$ python3 -q
>>> import numpy as np
>>> from numpy import linalg as LA
>>> np.set_printoptions(precision=2, suppress=True, linewidth=140)
>>> X = np.array([[0, 1, 1, 2, 3, -2],
...     [0, 0, -2, -3, 1, 3],
...     [0, 0, 0, -1, -2, 1],
...     [0, 0, 0, 0, 2, 2],
...     [0, 0, 0, 0, 0, -1],
...     [0, 0, 0, 0, 0, 0]])
>>> # triangular
>>> np.argsort(-LA.norm(X, axis=0).round(6), kind="stable")[:3]
array([5, 4, 3])
>>> np.round(LA.norm(X, 2) / LA.norm(X), 2)
np.float64(0.8)
>>> [round(float(x), 2) for x in LA.svd(X, compute_uv=False)[:3]]
[6.02, 4.24, 1.53]
>>> rng = np.random.default_rng(73)
>>> lab = rng.permutation(6)
>>> lab
array([2, 3, 4, 0, 5, 1])
>>> Y = X[lab][:, lab]
>>> Y
array([[ 0, -1, -2,  0,  1,  0],
       [ 0,  0,  2,  0,  2,  0],
       [ 0,  0,  0,  0, -1,  0],
       [ 1,  2,  3,  0, -2,  1],
       [ 0,  0,  0,  0,  0,  0],
       [-2, -3,  1,  0,  3,  0]])
>>> np.allclose(Y, X)
False
>>> np.trace(Y)
np.int64(0)
>>> Y = np.array([[3, 2], [3, 2], [3, 3], [3, 1], [3, 1], [1, 0]])
>>> np.einsum("ij->j", X)
array([ 0,  1, -1, -2,  4,  3])
>>> LA.matrix_rank(np.vstack([X, Y.T]))
np.int64(6)
>>> np.einsum("ij,ij->i", X, X)
array([19, 23,  6,  8,  1,  0])
>>> LA.matrix_rank(X @ Y)
np.int64(2)
>>> feats = np.array([[3, -3, -4, -5, 0, -4],
...     [4, 5, 3, 4, -1, 4],
...     [-5, 1, 3, 0, 3, 3],
...     [-2, -1, 3, 5, 3, 5]])
>>> feats
array([[ 3, -3, -4, -5,  0, -4],
       [ 4,  5,  3,  4, -1,  4],
       [-5,  1,  3,  0,  3,  3],
       [-2, -1,  3,  5,  3,  5]])
>>> vec = np.array([5, 2, 4, 2, 2, 2])
>>> h = np.maximum(feats @ vec, 0)
>>> np.tanh(feats @ vec)
array([-1.  ,  1.  ,  0.76,  1.  ])
>>> feats.T @ h
array([167, 255, 249, 354,  25, 357])
>>> np.flatnonzero(h > 1e-9)
array([1, 2, 3])
>>> gram = feats.T @ feats
>>> np.trace(gram), (feats ** 2).sum()
(np.int64(284), np.int64(284))
>>> Y = feats / np.sqrt((feats ** 2).mean(axis=1, keepdims=True))
>>> Y[3]
array([-0.57, -0.29,  0.86,  1.43,  0.86,  1.43])
>>> feats - feats.mean(axis=1, keepdims=True)
array([[ 5.17, -0.83, -1.83, -2.83,  2.17, -1.83],
       [ 0.83,  1.83, -0.17,  0.83, -4.17,  0.83],
       [-5.83,  0.17,  2.17, -0.83,  2.17,  2.17],
       [-4.17, -3.17,  0.83,  2.83,  0.83,  2.83]])
>>> t3 = np.stack([feats, 4 * feats, feats[::-1]])
>>> LA.matrix_rank(t3.reshape(3, -1))
np.int64(2)
>>> (t3 @ feats.T).shape
(3, 4, 4)
>>> np.einsum("bij,cij->bc", t3, t3)
array([[ 284, 1136, -114],
       [1136, 4544, -456],
       [-114, -456,  284]])
>>> t3.shape
(3, 4, 6)
>>> LA.matrix_rank(t3)
array([4, 4, 4])
>>> LA.norm(t3, axis=(1, 2))
array([16.85, 67.41, 16.85])
>>> K = np.load("case18.npy")
>>> K
array([[3, 1, 0, 0],
       [3, 0, 0, 0],
       [0, 0, 3, 1],
       [0, 0, 3, 0]])
>>> # splits into 2 blocks
>>> np.einsum("ii->", K)
np.int64(6)
>>> round(float(LA.det(2 * K)), 2), round(float(LA.det(K)), 2)
(144.0, 9.0)
>>> round(LA.eigvals(K).sum().real, 2)
np.float64(6.0)
>>> np.flatnonzero(LA.matrix_power((K != 0) + (K.T != 0) + np.eye(4), 4)[2])
array([2, 3])
>>> K @ K
array([[12,  3,  0,  0],
       [ 9,  3,  0,  0],
       [ 0,  0, 12,  3],
       [ 0,  0,  9,  3]])
>>> np.sort(LA.eigvals(K).real)
array([-0.79, -0.79,  3.79,  3.79])
>>> lab = rng.permutation(4)
>>> lab
array([2, 3, 0, 1])
>>> Y = K[lab][:, lab]
>>> np.allclose(Y, K)
True
>>> np.trace(Y)
np.int64(6)
>>> round(LA.det(Y), 2), np.round(LA.det(K[lab]), 2)
(np.float64(9.0), np.float64(9.0))
>>> Y
array([[3, 1, 0, 0],
       [3, 0, 0, 0],
       [0, 0, 3, 1],
       [0, 0, 3, 0]])
>>> np.diag(Y)
array([3, 0, 3, 0])
>>> np.sort(LA.eigvals(Y).real)
array([-0.79, -0.79,  3.79,  3.79])
>>> np.flatnonzero(LA.matrix_power((Y != 0) + (Y.T != 0) + np.eye(4), 4)[2])
array([2, 3])
>>> E = np.load("mat.npy")
>>> E
array([[ 0.,  2.,  1.,  0.,  2., -1.,  1.,  0.,  0.,  0.,  0.,  0.],
       [-2.,  2., -2.,  0., -1.,  1., -2.,  0.,  0.,  0.,  0.,  0.],
       [-1.,  0.,  2.,  1.,  1., -1., -1.,  0.,  0.,  0.,  0.,  0.],
       [ 1.,  0., -1.,  1.,  1., -2.,  0.,  0.,  0.,  0.,  0.,  0.],
       [-2.,  1., -2., -1.,  0., -2.,  0.,  0.,  0.,  0.,  0.,  0.],
       [ 1.,  0.,  1., -2., -2., -2., -1.,  0.,  0.,  0.,  0.,  0.],
       [-1.,  1., -2.,  2., -2.,  2., -2.,  0.,  0.,  0.,  0.,  0.],
       [ 0.,  0.,  0.,  0.,  0.,  0.,  0.,  0.,  0.,  0.,  0.,  3.],
       [ 0.,  0.,  0.,  0.,  0.,  0.,  0.,  2.,  3.,  1.,  2.,  5.],
       [ 0.,  0.,  0.,  0.,  0.,  0.,  0.,  1.,  2.,  3.,  5.,  1.],
       [ 0.,  0.,  0.,  0.,  0.,  0.,  0.,  2.,  5.,  3.,  4.,  4.],
       [ 0.,  0.,  0.,  0.,  0.,  0.,  0.,  3.,  1.,  1.,  3.,  1.]])
>>> # splits into 2 blocks
>>> vec = np.array([-2, -2, -3, 3, -2, 0, -2, -1, -2, 3, -3, 2])
>>> np.einsum("ij,j->i", E, vec)
array([-13.,  12.,  -1.,   2.,   5.,  -5.,  20.,   6.,  -1.,  -9.,  -7.,  -9.])
>>> E @ vec
array([-13.,  12.,  -1.,   2.,   5.,  -5.,  20.,   6.,  -1.,  -9.,  -7.,  -9.])
>>> E @ np.eye(12)[1]
array([2., 2., 0., 0., 1., 0., 1., 0., 0., 0., 0., 0.])
>>> (E * vec).sum(axis=1)
array([-13.,  12.,  -1.,   2.,   5.,  -5.,  20.,   6.,  -1.,  -9.,  -7.,  -9.])
>>> E @ (2 * vec)
array([-26.,  24.,  -2.,   4.,  10., -10.,  40.,  12.,  -2., -18., -14., -18.])
>>> E @ np.ones(12)
array([ 5., -4.,  1.,  0., -6., -5., -2.,  3., 13., 12., 18.,  9.])
>>> E * vec
array([[ -0.,  -4.,  -3.,   0.,  -4.,  -0.,  -2.,  -0.,  -0.,   0.,  -0.,   0.],
       [  4.,  -4.,   6.,   0.,   2.,   0.,   4.,  -0.,  -0.,   0.,  -0.,   0.],
       [  2.,  -0.,  -6.,   3.,  -2.,  -0.,   2.,  -0.,  -0.,   0.,  -0.,   0.],
       [ -2.,  -0.,   3.,   3.,  -2.,  -0.,  -0.,  -0.,  -0.,   0.,  -0.,   0.],
       [  4.,  -2.,   6.,  -3.,  -0.,  -0.,  -0.,  -0.,  -0.,   0.,  -0.,   0.],
       [ -2.,  -0.,  -3.,  -6.,   4.,  -0.,   2.,  -0.,  -0.,   0.,  -0.,   0.],
       [  2.,  -2.,   6.,   6.,   4.,   0.,   4.,  -0.,  -0.,   0.,  -0.,   0.],
       [ -0.,  -0.,  -0.,   0.,  -0.,   0.,  -0.,  -0.,  -0.,   0.,  -0.,   6.],
       [ -0.,  -0.,  -0.,   0.,  -0.,   0.,  -0.,  -2.,  -6.,   3.,  -6.,  10.],
       [ -0.,  -0.,  -0.,   0.,  -0.,   0.,  -0.,  -1.,  -4.,   9., -15.,   2.],
       [ -0.,  -0.,  -0.,   0.,  -0.,   0.,  -0.,  -2., -10.,   9., -12.,   8.],
       [ -0.,  -0.,  -0.,   0.,  -0.,   0.,  -0.,  -3.,  -2.,   3.,  -9.,   2.]])
>>> E.reshape(2, -1)
array([[ 0.,  2.,  1.,  0.,  2., -1.,  1.,  0.,  0.,  0.,  0.,  0., -2.,  2., -2.,  0., -1.,  1., -2.,  0.,  0.,  0.,  0.,  0., -1.,  0.,
         2.,  1.,  1., -1., -1.,  0.,  0.,  0.,  0.,  0.,  1.,  0., -1.,  1.,  1., -2.,  0.,  0.,  0.,  0.,  0.,  0., -2.,  1., -2., -1.,
         0., -2.,  0.,  0.,  0.,  0.,  0.,  0.,  1.,  0.,  1., -2., -2., -2., -1.,  0.,  0.,  0.,  0.,  0.],
       [-1.,  1., -2.,  2., -2.,  2., -2.,  0.,  0.,  0.,  0.,  0.,  0.,  0.,  0.,  0.,  0.,  0.,  0.,  0.,  0.,  0.,  0.,  3.,  0.,  0.,
         0.,  0.,  0.,  0.,  0.,  2.,  3.,  1.,  2.,  5.,  0.,  0.,  0.,  0.,  0.,  0.,  0.,  1.,  2.,  3.,  5.,  1.,  0.,  0.,  0.,  0.,
         0.,  0.,  0.,  2.,  5.,  3.,  4.,  4.,  0.,  0.,  0.,  0.,  0.,  0.,  0.,  3.,  1.,  1.,  3.,  1.]])
>>> E.reshape(-1, 2)
array([[ 0.,  2.],
       [ 1.,  0.],
       [ 2., -1.],
       [ 1.,  0.],
       [ 0.,  0.],
       [ 0.,  0.],
       [-2.,  2.],
       [-2.,  0.],
       [-1.,  1.],
       [-2.,  0.],
       [ 0.,  0.],
       [ 0.,  0.],
       [-1.,  0.],
       [ 2.,  1.],
       [ 1., -1.],
       [-1.,  0.],
       [ 0.,  0.],
       [ 0.,  0.],
       [ 1.,  0.],
       [-1.,  1.],
       [ 1., -2.],
       [ 0.,  0.],
       [ 0.,  0.],
       [ 0.,  0.],
       [-2.,  1.],
       [-2., -1.],
       [ 0., -2.],
       [ 0.,  0.],
       [ 0.,  0.],
       [ 0.,  0.],
       [ 1.,  0.],
       [ 1., -2.],
       [-2., -2.],
       [-1.,  0.],
       [ 0.,  0.],
       [ 0.,  0.],
       [-1.,  1.],
       [-2.,  2.],
       [-2.,  2.],
       [-2.,  0.],
       [ 0.,  0.],
       [ 0.,  0.],
       [ 0.,  0.],
       [ 0.,  0.],
       [ 0.,  0.],
       [ 0.,  0.],
       [ 0.,  0.],
       [ 0.,  3.],
       [ 0.,  0.],
       [ 0.,  0.],
       [ 0.,  0.],
       [ 0.,  2.],
       [ 3.,  1.],
       [ 2.,  5.],
       [ 0.,  0.],
       [ 0.,  0.],
       [ 0.,  0.],
       [ 0.,  1.],
       [ 2.,  3.],
       [ 5.,  1.],
       [ 0.,  0.],
       [ 0.,  0.],
       [ 0.,  0.],
       [ 0.,  2.],
       [ 5.,  3.],
       [ 4.,  4.],
       [ 0.,  0.],
       [ 0.,  0.],
       [ 0.,  0.],
       [ 0.,  3.],
       [ 1.,  1.],
       [ 3.,  1.]])
>>> t3 = E.reshape(12, 2, -1)
>>> np.einsum("ihd,jhd->hij", t3, t3).shape
(2, 12, 12)
>>> E.sum(axis=0)
array([-4.,  6., -3.,  1., -1., -5., -5.,  8., 11.,  8., 14., 14.])
>>> E.shape
(12, 12)
>>> np.diff(E, axis=0)
array([[-2.,  0., -3.,  0., -3.,  2., -3.,  0.,  0.,  0.,  0.,  0.],
       [ 1., -2.,  4.,  1.,  2., -2.,  1.,  0.,  0.,  0.,  0.,  0.],
       [ 2.,  0., -3.,  0.,  0., -1.,  1.,  0.,  0.,  0.,  0.,  0.],
       [-3.,  1., -1., -2., -1.,  0.,  0.,  0.,  0.,  0.,  0.,  0.],
       [ 3., -1.,  3., -1., -2.,  0., -1.,  0.,  0.,  0.,  0.,  0.],
       [-2.,  1., -3.,  4.,  0.,  4., -1.,  0.,  0.,  0.,  0.,  0.],
       [ 1., -1.,  2., -2.,  2., -2.,  2.,  0.,  0.,  0.,  0.,  3.],
       [ 0.,  0.,  0.,  0.,  0.,  0.,  0.,  2.,  3.,  1.,  2.,  2.],
       [ 0.,  0.,  0.,  0.,  0.,  0.,  0., -1., -1.,  2.,  3., -4.],
       [ 0.,  0.,  0.,  0.,  0.,  0.,  0.,  1.,  3.,  0., -1.,  3.],
       [ 0.,  0.,  0.,  0.,  0.,  0.,  0.,  1., -4., -2., -1., -3.]])
>>> E.mean(axis=0)
array([-0.33,  0.5 , -0.25,  0.08, -0.08, -0.42, -0.42,  0.67,  0.92,  0.67,  1.17,  1.17])
>>> round(float(LA.norm(E)), 2)
16.73
>>> E.sum(axis=1)
array([ 5., -4.,  1.,  0., -6., -5., -2.,  3., 13., 12., 18.,  9.])
>>> LA.svd(E, compute_uv=False)
array([12.37,  6.43,  4.63,  4.41,  4.07,  3.  ,  2.57,  2.37,  1.91,  1.73,  0.66,  0.18])
>>> E - E[0]
array([[ 0.,  0.,  0.,  0.,  0.,  0.,  0.,  0.,  0.,  0.,  0.,  0.],
       [-2.,  0., -3.,  0., -3.,  2., -3.,  0.,  0.,  0.,  0.,  0.],
       [-1., -2.,  1.,  1., -1.,  0., -2.,  0.,  0.,  0.,  0.,  0.],
       [ 1., -2., -2.,  1., -1., -1., -1.,  0.,  0.,  0.,  0.,  0.],
       [-2., -1., -3., -1., -2., -1., -1.,  0.,  0.,  0.,  0.,  0.],
       [ 1., -2.,  0., -2., -4., -1., -2.,  0.,  0.,  0.,  0.,  0.],
       [-1., -1., -3.,  2., -4.,  3., -3.,  0.,  0.,  0.,  0.,  0.],
       [ 0., -2., -1.,  0., -2.,  1., -1.,  0.,  0.,  0.,  0.,  3.],
       [ 0., -2., -1.,  0., -2.,  1., -1.,  2.,  3.,  1.,  2.,  5.],
       [ 0., -2., -1.,  0., -2.,  1., -1.,  1.,  2.,  3.,  5.,  1.],
       [ 0., -2., -1.,  0., -2.,  1., -1.,  2.,  5.,  3.,  4.,  4.],
       [ 0., -2., -1.,  0., -2.,  1., -1.,  3.,  1.,  1.,  3.,  1.]])
